$ python3 -q
>>> import numpy as np
>>> np.set_printoptions(precision=2, suppress=True, linewidth=120)
>>> K = np.loadtxt("mat.csv", delimiter=",")
>>> K
array([[ 1.5 ,  0.1 , -0.31,  0.2 ,  0.  ,  0.7 ,  0.9 , -0.6 ,  0.9 ,  0.7 ],
       [-1.7 ,  0.7 , -2.07, -0.4 , -0.2 , -0.7 , -0.6 ,  0.7 , -1.2 ,  1.2 ],
       [-0.6 ,  0.6 , -1.82, -0.1 ,  0.8 , -1.  ,  1.  ,  0.8 ,  0.8 , -0.3 ],
       [-2.1 ,  0.1 , -0.33,  0.  , -1.2 ,  0.  ,  0.  ,  0.9 ,  1.2 ,  1.2 ],
       [-0.3 ,  0.8 , -2.3 ,  0.4 ,  0.7 ,  1.  , -1.6 , -1.3 ,  1.5 , -0.6 ],
       [ 0.7 , -1.1 ,  3.22,  0.1 ,  0.2 ,  0.9 ,  0.6 , -0.8 ,  0.8 , -0.8 ],
       [-0.6 , -0.3 ,  0.92, -2.4 ,  1.3 ,  0.2 , -0.5 ,  2.4 ,  1.6 ,  0.4 ],
       [ 0.2 , -1.4 ,  4.16, -1.5 , -1.1 ,  0.9 ,  1.1 ,  0.2 , -1.  ,  1.1 ],
       [-0.1 ,  0.6 , -1.79, -0.7 ,  1.2 , -0.1 ,  1.3 ,  1.4 ,  1.1 ,  0.2 ],
       [-0.2 ,  1.1 , -3.35,  0.8 ,  0.8 , -0.1 ,  2.6 , -1.  , -0.2 ,  1.  ],
       [ 0.9 , -0.2 ,  0.6 , -0.9 ,  1.3 ,  0.9 , -2.2 , -0.3 ,  1.1 ,  0.1 ],
       [-0.7 , -0.1 ,  0.37, -1.  , -0.7 ,  0.4 , -1.7 ,  0.3 , -1.7 , -0.2 ],
       [ 1.1 ,  0.  , -0.12, -3.4 , -0.3 , -1.4 ,  2.  , -2.  , -1.  , -1.4 ],
       [ 1.8 ,  1.4 , -4.2 ,  2.  , -0.1 ,  1.4 , -0.7 ,  0.2 ,  1.1 , -0.7 ],
       [ 0.8 , -2.5 ,  7.62, -0.4 ,  1.  , -0.6 ,  1.7 , -1.1 ,  1.  , -0.7 ],
       [ 0.5 , -0.3 ,  0.71,  0.  , -0.1 , -0.7 , -2.8 ,  0.5 , -0.8 , -0.8 ],
       [-1.6 ,  0.  ,  0.22, -1.4 ,  0.6 ,  0.7 ,  0.3 ,  0.  ,  1.7 , -0.4 ],
       [ 0.  ,  1.2 , -3.65, -0.9 , -1.  , -0.8 , -1.2 ,  1.8 ,  1.  ,  0.5 ],
       [ 0.9 ,  0.6 , -1.75,  0.5 , -1.9 ,  1.2 , -0.4 ,  1.5 , -0.5 , -0.6 ],
       [ 0.2 , -1.9 ,  5.74,  0.2 , -0.1 , -0.3 ,  0.8 ,  0.9 , -0.8 , -0.8 ],
       [-2.3 , -0.4 ,  1.21, -0.9 ,  1.8 , -1.4 ,  0.2 , -1.1 ,  0.  ,  0.4 ],
       [ 0.  , -0.6 ,  1.91, -1.1 ,  0.8 , -0.5 , -2.4 ,  0.  , -0.5 , -1.9 ],
       [-0.8 ,  0.5 , -1.49, -1.8 , -1.4 , -1.7 ,  0.  ,  1.5 ,  1.8 ,  0.6 ],
       [ 0.2 ,  0.3 , -0.79, -2.1 ,  1.6 , -1.1 ,  0.  ,  0.7 , -0.7 ,  1.4 ],
       [ 0.4 , -0.1 ,  0.21,  1.9 ,  0.1 ,  2.3 ,  1.5 ,  0.  ,  0.  ,  2.3 ],
       [ 1.7 , -0.9 ,  2.7 ,  1.4 ,  0.9 ,  0.5 , -1.2 ,  1.7 , -1.3 ,  0.2 ],
       [ 1.  , -1.6 ,  4.93,  0.6 ,  0.1 , -1.4 , -1.  , -1.8 ,  1.8 ,  0.  ],
       [ 0.6 , -0.3 ,  0.69,  1.  ,  1.1 , -0.1 , -0.1 ,  0.8 , -0.9 ,  1.1 ],
       [ 1.  ,  1.3 , -3.93,  0.6 , -0.2 , -0.3 , -1.5 ,  0.2 , -0.6 ,  0.2 ],
       [ 0.4 ,  0.  ,  0.03, -0.3 ,  0.8 , -1.3 ,  0.3 , -0.6 , -0.6 , -0.9 ],
       [-0.2 , -1.2 ,  3.54,  0.2 , -1.  ,  0.3 , -0.8 ,  1.2 ,  0.5 , -2.  ],
       [-0.9 ,  0.7 , -1.91, -0.6 , -0.5 , -1.4 ,  1.3 , -0.8 , -2.1 ,  0.1 ],
       [-0.5 ,  0.9 , -2.65, -2.1 ,  0.2 ,  0.3 , -0.6 , -0.8 ,  0.5 , -0.9 ],
       [-0.4 , -0.6 ,  1.71, -0.7 ,  0.2 ,  1.5 ,  0.1 ,  0.6 ,  1.3 ,  1.3 ],
       [-0.6 ,  2.  , -6.08,  0.8 ,  1.4 ,  0.1 , -0.2 , -0.4 ,  1.5 , -0.1 ],
       [ 0.8 , -1.1 ,  3.13,  0.4 , -1.  , -1.5 ,  1.2 , -1.2 ,  1.5 , -0.7 ],
       [-0.4 , -0.4 ,  1.09,  0.1 , -0.7 , -2.6 , -0.2 ,  0.2 ,  0.4 , -0.8 ],
       [ 0.6 , -0.9 ,  2.63,  0.1 ,  0.3 , -0.1 ,  0.2 , -0.4 ,  0.5 ,  0.  ],
       [-0.2 ,  0.6 , -1.91,  1.1 , -0.6 , -0.2 , -1.9 ,  1.9 ,  0.3 , -1.1 ]])
>>> C2 = K.T @ K
>>> (K @ K.T).shape
(39, 39)
>>> np.linalg.svd(K, compute_uv=False) ** 2
array([363.68,  76.35,  69.02,  50.17,  48.43,  33.92,  28.03,  23.33,  16.33,   0.03])
>>> np.linalg.eigvalsh(C2)[::-1]
array([363.68,  76.35,  69.02,  50.17,  48.43,  33.92,  28.03,  23.33,  16.33,   0.03])
>>> X = np.load("dump.npy")
>>> X
array([[-1, -3, -2,  0,  0,  1,  3],
       [ 0, -2,  3, -3,  3, -2,  0],
       [-3, -2, -1,  3, -3, -2,  0],
       [ 3, -3,  2,  3, -1, -2, -3],
       [-1, -1,  2, -3,  2,  3,  3],
       [-2,  0, -3,  2, -2,  0, -1]])
>>> B = np.array([[3, 2], [3, 2], [1, 1], [3, 2], [3, 3], [2, 1], [2, 0]])
>>> np.vstack([X, B.T]).shape
(8, 7)
>>> np.einsum("ik,kj->ji", X, B)
array([[ -6,  -7, -20,  -2,   5, -11],
       [ -9,   0, -16,   3,   1,  -9]])
>>> B.T @ X.T
array([[ -6,  -7, -20,  -2,   5, -11],
       [ -9,   0, -16,   3,   1,  -9]])
>>> X @ B
array([[ -6,  -9],
       [ -7,   0],
       [-20, -16],
       [ -2,   3],
       [  5,   1],
       [-11,  -9]])
>>> M = np.load("x.npy")
>>> M
array([[ 0,  4,  0,  2],
       [ 0, 14,  3,  0],
       [ 0,  6,  0,  2],
       [ 0, 14,  5,  0],
       [ 0,  2,  0,  0],
       [ 0,  2,  0,  4],
       [ 0,  2,  0,  2],
       [ 0,  2,  0,  8],
       [ 0,  6,  0,  0],
       [ 0,  2,  0,  0],
       [ 0, 12,  2,  0],
       [ 0,  6,  0,  2],
       [ 0,  6,  0,  0],
       [ 0, 14,  3,  0],
       [ 0, 12,  2,  0],
       [ 0,  4,  0,  8],
       [ 0, 14,  4,  0],
       [ 0,  2,  0,  6],
       [ 0,  2,  0, 10],
       [ 0, 10,  0,  0],
       [ 0,  8,  0,  0],
       [ 0,  4,  0,  8],
       [ 0, 14,  6,  0],
       [ 0,  6,  0,  6],
       [ 0,  4,  0,  0],
       [ 0, 14,  4,  0],
       [ 0, 10,  0,  2],
       [ 0,  4,  0,  6],
       [ 0,  4,  0,  2],
       [ 0,  6,  0,  4],
       [ 0,  4,  0,  0],
       [ 0, 10,  0,  0],
       [ 0,  2,  0,  0],
       [ 0,  6,  0,  2],
       [ 0,  4,  0,  0],
       [ 0, 10,  0,  0],
       [ 0, 12,  6,  0],
       [ 0,  6,  0,  6],
       [ 0,  6,  0,  0],
       [ 0,  4,  0,  0],
       [ 0,  6,  0,  0]])
>>> np.argsort(-np.linalg.norm(M, axis=0).round(6), kind="stable")[:3]
array([1, 3, 2])
>>> np.linalg.cond(M) > 100
np.True_
>>> [round(float(x), 2) for x in np.linalg.svd(M, compute_uv=False)[:3]]
[52.33, 21.48, 7.73]
>>> np.linalg.matrix_rank(M, rtol=0.1)
np.int64(3)
